% python3 -q
>>> import numpy as np
>>> np.set_printoptions(suppress=True, linewidth=100)
>>> def rnd(a):
...     return np.round(a, 2) + 0
... 
>>> M = np.loadtxt("m.csv", delimiter=",")
>>> M
array([[ 0.45, -1.36, -3.05,  0.11,  1.28, -1.57,  0.24],
       [ 0.79,  0.92, -1.05, -0.15,  1.26, -1.02, -0.48],
       [ 0.2 ,  0.67, -0.97, -1.31,  0.86,  0.36, -0.69],
       [-0.18,  1.39,  2.74, -0.27,  0.28,  0.96,  0.34],
       [ 0.13,  0.11,  1.89, -0.84, -0.66,  1.65, -0.02],
       [-0.31,  0.07,  0.48, -1.25, -0.42, -0.23, -0.52],
       [-0.46,  0.18, -0.57,  0.16, -0.52,  0.17, -0.47],
       [ 0.55, -0.29,  0.32, -0.65, -0.72,  2.18, -0.14],
       [-0.64, -0.89,  1.04, -0.5 ,  1.12,  0.05,  0.04],
       [ 0.12,  1.83,  1.82,  0.79, -0.81, -0.77,  0.31],
       [ 0.85, -0.8 , -0.89, -2.17,  0.3 , -2.87,  0.09],
       [-0.03,  1.04, -6.29,  0.21, -2.38,  0.16,  0.11],
       [ 0.09, -1.78, -2.86, -0.56,  1.04, -1.25, -0.53],
       [-0.06,  1.27,  1.02,  0.49,  2.28, -2.32, -0.23],
       [-0.11, -2.51,  2.06,  0.99,  0.82,  1.1 ,  0.32]])
>>> cen = M - M.mean(axis=0)
>>> vecs = np.linalg.svd(cen)[2][:5]
>>> out = cen - cen @ vecs.T @ vecs
>>> rnd((cen @ vecs.T).std(axis=0))
array([2.38, 1.54, 1.25, 0.84, 0.65])
>>> rnd(np.diag(vecs.T @ vecs))
array([0.03, 0.99, 0.99, 0.94, 0.96, 0.98, 0.11])
>>> rnd(out.std(axis=0))
array([0.36, 0.03, 0.02, 0.07, 0.05, 0.04, 0.25])
>>> rnd(np.linalg.norm(out) / np.linalg.norm(cen))
np.float64(0.14)
>>> cen = (M - M.mean(axis=0)) / M.std(axis=0)
>>> np.argwhere(np.abs(cen) > 2)
array([[10,  3],
       [11,  2],
       [11,  4],
       [14,  1]])
>>> coef = np.linalg.lstsq(np.delete(cen, 0, axis=1), cen[:, 0])[0]
>>> np.abs(coef).argmax()
np.int64(2)
>>> rnd(1 - np.var(cen[:, 0] - np.delete(cen, 0, axis=1) @ coef))
np.float64(0.25)
>>> print(rnd(coef))
[ 0.15 -0.34 -0.42  0.26 -0.05  0.29]
>>> F = np.load("block3.npy")
>>> F
array([[10, 11, -3, -6],
       [11, 13, -3, -6],
       [-3, -3,  1,  2],
       [-6, -6,  2,  4]])
>>> x0 = np.array([2, 2, -3, 2])
>>> F @ np.ones(4)
array([12., 15., -3., -6.])
>>> np.linalg.norm(F @ x0) <= np.linalg.norm(F, 2) * np.linalg.norm(x0) + 1e-9
np.True_
>>> print((F @ x0).argmax())
1
>>> F @ (2 * x0)
array([ 78,  90, -22, -44])
>>> evals, vecs = np.linalg.eigh(F)
>>> print(rnd(vecs @ np.diag(evals) @ vecs.T))
[[10. 11. -3. -6.]
 [11. 13. -3. -6.]
 [-3. -3.  1.  2.]
 [-6. -6.  2.  4.]]
>>> rnd(np.linalg.eigvalsh(F + -1 * np.eye(4)))
array([-1.  , -1.  ,  0.27, 25.73])
>>> rnd(vecs.T @ vecs)
array([[1., 0., 0., 0.],
       [0., 1., 0., 0.],
       [0., 0., 1., 0.],
       [0., 0., 0., 1.]])
>>> rnd(np.linalg.svd(F, compute_uv=False))
array([26.73,  1.27,  0.  ,  0.  ])
>>> print(rnd(np.abs(vecs[:, -1])))
[0.61 0.68 0.18 0.36]
>>> rnd(evals)
array([ 0.  ,  0.  ,  1.27, 26.73])
>>> rng = np.random.default_rng(572210)
>>> lab = rng.permutation(4)
>>> lab
array([1, 0, 3, 2])
>>> out = F[lab][:, lab]
>>> out
array([[13, 11, -6, -3],
       [11, 10, -6, -3],
       [-6, -6,  4,  2],
       [-3, -3,  2,  1]])
>>> np.linalg.lstsq(out[:-1].T, out[-1])[2]
np.int32(2)
>>> np.unique(out.round(6), axis=0).shape
(4, 4)
>>> hat = np.triu(np.array([[-7, 2, -2, 1], [8, -6, -6, 9], [0, -1, 5, 4], [-7, -3, 3, 6]]), 1) + np.eye(4)
>>> out = hat @ F @ np.linalg.inv(hat)
>>> print(np.trace(out), np.trace(F))
28.0 28
>>> E = np.array([[-8, 8, 0, 4, -8, 8, 12, -12, 4],
...     [-8, 8, 0, 4, -8, 8, 12, -12, 4],
...     [-2, 2, 0, 1, -2, 2, 3, -3, 1]])
>>> # columns 0 and 4 are equal
>>> np.unique(E.round(6), axis=0).shape
(2, 9)
>>> np.abs(np.diag(np.linalg.qr(E)[1])) > 1e-9
array([ True, False, False])
>>> rnd(E @ np.linalg.pinv(E) @ E)
array([[ -8.,   8.,   0.,   4.,  -8.,   8.,  12., -12.,   4.],
       [ -8.,   8.,   0.,   4.,  -8.,   8.,  12., -12.,   4.],
       [ -2.,   2.,   0.,   1.,  -2.,   2.,   3.,  -3.,   1.]])
>>> print(np.allclose(E[:-1].T @ np.linalg.lstsq(E[:-1].T, E[-1])[0], E[-1]))
True
>>> J = np.load("case11.npy")
>>> J
array([[  1.69,   3.72,  10.12,  -3.32, -14.61,   1.98],
       [  1.8 ,   4.56,   3.39,  -0.98,  -7.39,  -0.6 ],
       [  5.02,   6.03,   5.47,  -8.01,  -9.01,   3.  ],
       [  3.32,   3.52,   4.38,  -5.9 ,  -6.41,   2.57],
       [  0.19,   2.24,  10.68,  -1.19, -14.9 ,   1.53],
       [  0.61,   3.6 ,   9.6 ,  -0.56, -14.7 ,   0.49],
       [  1.69,   3.1 ,   5.61,  -2.67,  -8.6 ,   1.21],
       [  1.31,   4.27,   5.09,  -0.51,  -9.51,  -0.54],
       [  1.49,   5.27,   6.84,  -0.49, -12.42,  -0.58],
       [  0.61,  -0.19,   2.2 ,  -2.2 ,  -2.05,   1.61],
       [ -0.59,  -1.21,   8.38,  -1.8 ,  -9.33,   2.68],
       [ -0.22,   0.83,  11.81,  -1.82, -15.12,   2.51],
       [  0.9 ,  -0.28,   3.31,  -3.29,  -3.01,   2.39],
       [  1.31,   4.89,   9.61,  -1.1 , -15.47,   0.25],
       [  0.4 ,   2.  ,   3.35,   0.02,  -5.8 ,  -0.2 ],
       [  0.72,  -0.66,   6.11,  -3.92,  -6.07,   3.3 ],
       [  3.84,   6.4 ,   1.11,  -3.62,  -5.02,  -0.19],
       [ -0.18,   0.18,   7.33,  -1.2 ,  -9.12,   1.68],
       [ -0.28,   1.3 ,   7.86,  -0.09, -11.  ,   0.82],
       [ -1.31,   0.11,   6.81,   1.49,  -9.19,   0.23],
       [  3.41,   5.63,   6.71,  -4.82, -11.21,   1.62]])
>>> d = np.linalg.norm(J[:, None] - J[None], axis=-1)
>>> np.flatnonzero(d[3] < d.mean() / 2)
array([3])
>>> d[3].round(6).argsort(kind="stable")[:4]
array([ 3,  6,  2, 15])
>>> print((d + 1e9 * np.eye(21)).round(6).argmin(axis=1))
[ 4  7 20  6  5 13  7  1  7 12 17  4  9  5  1 12  1 10 17 18  2]
>>> T = np.stack([J, 4 * J, J[::-1]])
>>> np.linalg.matrix_rank(T.reshape(3, -1))
np.int64(2)
>>> rnd(np.einsum("bij,cij->bc", T, T))
array([[ 3879.59, 15518.37,  2756.54],
       [15518.37, 62073.47, 11026.16],
       [ 2756.54, 11026.16,  3879.59]])
>>> np.argsort(-np.linalg.norm(J, axis=0).round(6), kind="stable")[:3]
array([4, 2, 1])
>>> print([round(float(x), 2) for x in np.linalg.svd(J, compute_uv=False)[:3]])
[59.38, 15.34, 10.87]
>>> C = J[[13, 3]].astype(float)
>>> for _ in range(7):
...     lab = np.linalg.norm(J[:, None] - C, axis=-1).argmin(axis=1)
...     C = np.array([J[lab == j].mean(axis=0) for j in range(2)])
... 
>>> lab
array([0, 1, 1, 1, 0, 0, 1, 1, 0, 1, 0, 0, 1, 0, 1, 1, 1, 0, 0, 0, 1])
>>> print(np.abs(C[1] - C[0]).argmax())
4
>>> m1 = np.array([[-3, -2, -1, 0],
...     [1, 2, 3, 4],
...     [5, 6, 7, 8],
...     [9, 10, 11, 12],
...     [13, 14, 15, 16],
...     [17, 18, 19, 20],
...     [21, 22, 23, 24],
...     [25, 26, 27, 28]])
>>> m1
array([[-3, -2, -1,  0],
       [ 1,  2,  3,  4],
       [ 5,  6,  7,  8],
       [ 9, 10, 11, 12],
       [13, 14, 15, 16],
       [17, 18, 19, 20],
       [21, 22, 23, 24],
       [25, 26, 27, 28]])
>>> r = np.linalg.matrix_rank(m1)
>>> r
np.int64(2)
>>> N = np.linalg.svd(m1)[2][r:].T
>>> rnd(m1 @ N)
array([[0., 0.],
       [0., 0.],
       [0., 0.],
       [0., 0.],
       [0., 0.],
       [0., 0.],
       [0., 0.],
       [0., 0.]])
>>> [int(np.linalg.matrix_rank(np.delete(m1, i, axis=0))) for i in range(8)]
[2, 2, 2, 2, 2, 2, 2, 2]
>>> np.linalg.matrix_rank(m1.T @ m1), np.linalg.matrix_rank(m1 @ m1.T)
(np.int64(2), np.int64(2))
>>> print([int(np.linalg.matrix_rank(m1[:i])) for i in range(1, len(m1) + 1)])
[1, 2, 2, 2, 2, 2, 2, 2]
>>> print(np.argsort(-np.linalg.norm(m1, axis=0).round(6), kind="stable")[:3])
[3 2 1]
>>> np.linalg.matrix_rank(m1, rtol=0.1)
np.int64(1)
>>> np.linalg.lstsq(m1[:-1].T, m1[-1])[2]
np.int32(2)
>>> rnd(m1 @ np.linalg.pinv(m1) @ m1)
array([[-3., -2., -1.,  0.],
       [ 1.,  2.,  3.,  4.],
       [ 5.,  6.,  7.,  8.],
       [ 9., 10., 11., 12.],
       [13., 14., 15., 16.],
       [17., 18., 19., 20.],
       [21., 22., 23., 24.],
       [25., 26., 27., 28.]])
>>> A = np.load("layer14.npy")
>>> A
array([[ 0,  0,  0,  0, -1],
       [-1,  1,  0,  0,  0],
       [ 0,  0, -1, -1,  0],
       [ 0,  0,  1,  0,  0],
       [ 0,  0,  1,  0,  0]])
>>> # row 4 repeats row 3
>>> Uu, sigma, Vt = np.linalg.svd(m1)
>>> np.argmax(sigma[:-1] / (sigma[1:] + 1e-6)) + 1
np.int64(2)
>>> rnd(sigma)
array([87.83,  3.73,  0.  ,  0.  ])
>>> out = Uu[:, :2] @ np.diag(sigma[:2]) @ Vt[:2]
>>> rnd(np.linalg.norm(m1 - out, 2)), rnd(sigma[2])
(np.float64(0.0), np.float64(0.0))
>>> rnd(np.linalg.norm(m1 - out) / np.linalg.norm(m1))
np.float64(0.0)
>>> rnd(out)
array([[-3., -2., -1.,  0.],
       [ 1.,  2.,  3.,  4.],
       [ 5.,  6.,  7.,  8.],
       [ 9., 10., 11., 12.],
       [13., 14., 15., 16.],
       [17., 18., 19., 20.],
       [21., 22., 23., 24.],
       [25., 26., 27., 28.]])
>>> np.linalg.matrix_rank(out)
np.int64(2)
>>> np.linalg.cond(A) > 100
np.True_
>>> np.linalg.matrix_rank(A, rtol=0.1)
np.int64(4)
>>> np.argsort(-np.linalg.norm(A, axis=0).round(6), kind="stable")[:3]
array([2, 0, 1])
>>> Uu, sigma, Vt = np.linalg.svd(A)
>>> vecs = Vt[:(sigma > 1e-8).sum()]
>>> x0 = A[1] + 4 * A[4] + rng.integers(2) * np.eye(5)[1]
>>> print(x0)
[-1.  1.  4.  0.  0.]
>>> rnd(np.linalg.norm(x0 - vecs.T @ vecs @ x0))
np.float64(0.0)
>>> np.allclose(vecs.T @ vecs @ x0, x0)
True
>>> rnd(vecs.T @ vecs)
array([[ 0.5, -0.5,  0. ,  0. ,  0. ],
       [-0.5,  0.5,  0. ,  0. ,  0. ],
       [ 0. ,  0. ,  1. ,  0. ,  0. ],
       [ 0. ,  0. ,  0. ,  1. ,  0. ],
       [ 0. ,  0. ,  0. ,  0. ,  1. ]])
>>> rnd(np.diag(vecs.T @ vecs))
array([0.5, 0.5, 1. , 1. , 1. ])
>>> x0 = np.array([3, 2, 2, 3, 0])
>>> h1 = np.maximum(A @ x0, 0)
>>> h1
array([0, 0, 0, 2, 2])
>>> rnd(np.tanh(A @ x0))
array([ 0.  , -0.76, -1.  ,  0.96,  0.96])
>>> print(np.flatnonzero(h1 > 1e-9))
[3 4]
>>> X = np.loadtxt("test6.csv", delimiter=",")
>>> X
array([[0., 3., 0., 0.],
       [0., 0., 0., 1.],
       [0., 0., 0., 0.],
       [1., 0., 0., 0.]])
>>> lab = rng.permutation(4)
>>> print(lab)
[3 2 0 1]
>>> out = X[lab][:, lab]
>>> rnd(np.linalg.det(out)), rnd(np.linalg.det(X[lab]))
(np.float64(0.0), np.float64(0.0))
>>> np.trace(out)
np.float64(0.0)
>>> np.allclose(out, X)
False
>>> out = m1 / np.sqrt((m1 ** 2).mean(axis=1, keepdims=True))
>>> rnd(np.linalg.norm(out, axis=1))
array([2., 2., 2., 2., 2., 2., 2., 2.])
>>> np.linalg.matrix_rank(m1 - m1.mean(axis=1, keepdims=True))
np.int64(1)
>>> print(np.linalg.matrix_rank(out) == np.linalg.matrix_rank(m1))
True
>>> X[:, 3] @ X[:, 2]
np.float64(0.0)
>>> rnd(np.linalg.svd(X, compute_uv=False))
array([3., 1., 1., 0.])
>>> X @ X.T
array([[9., 0., 0., 0.],
       [0., 1., 0., 0.],
       [0., 0., 0., 0.],
       [0., 0., 0., 1.]])
>>> X.T @ X
array([[1., 0., 0., 0.],
       [0., 9., 0., 0.],
       [0., 0., 0., 0.],
       [0., 0., 0., 1.]])
>>> Uu, sigma, Vt = np.linalg.svd(X)
>>> vecs = Vt[:(sigma > 1e-8).sum()]
>>> x0 = X[0] + 2 * X[1] + rng.integers(2) * np.eye(4)[0]
>>> x0
array([1., 3., 0., 2.])
>>> vecs.T @ vecs
array([[1., 0., 0., 0.],
       [0., 1., 0., 0.],
       [0., 0., 0., 0.],
       [0., 0., 0., 1.]])
>>> np.linalg.matrix_rank(np.vstack([X, x0]))
np.int64(3)
>>> K = np.loadtxt("out14.csv", delimiter=",")
>>> rnd(K)
array([[-0.29, -0.41, -0.3 ,  0.04,  0.81, -0.02],
       [ 0.46, -0.33, -0.46, -0.27, -0.18, -0.6 ],
       [ 0.57,  0.55, -0.4 ,  0.1 ,  0.33,  0.3 ],
       [-0.51,  0.41, -0.39, -0.64, -0.08,  0.  ],
       [-0.34,  0.19, -0.45,  0.71, -0.23, -0.27],
       [ 0.  , -0.46, -0.42,  0.  , -0.37,  0.69]])
>>> x0 = np.array([3, -3, -3, 2, -3, 1])
>>> h1 = np.maximum(K @ x0, 0)
>>> np.flatnonzero(h1 > 1e-9)
array([1, 2, 4, 5])
>>> print(rnd(np.maximum(K @ (3 * x0), 0)))
[ 0.    9.44  2.34  0.    4.81 13.35]
>>> rnd(np.maximum(K @ x0, 0) - np.maximum(-K @ x0, 0))
array([-1.08,  3.15,  0.78, -2.64,  1.6 ,  4.45])
>>> rnd(h1)
array([0.  , 3.15, 0.78, 0.  , 1.6 , 4.45])
>>> x0 = np.array([0, -2, -2, 2, -2, 3])
>>> target = K @ x0
>>> coef, lr = np.zeros(6), 1 / np.linalg.norm(K, 2) ** 2
>>> for i in range(30):
...     coef -= lr * K.T @ (K @ coef - target)
...     if i % 10 == 0: print(i, round(np.linalg.norm(K @ coef - target), 2))
... 
0 0.0
10 0.0
20 0.0
>>> rnd(np.linalg.cond(K))
np.float64(1.0)
>>> rnd(coef)
array([ 0., -2., -2.,  2., -2.,  3.])
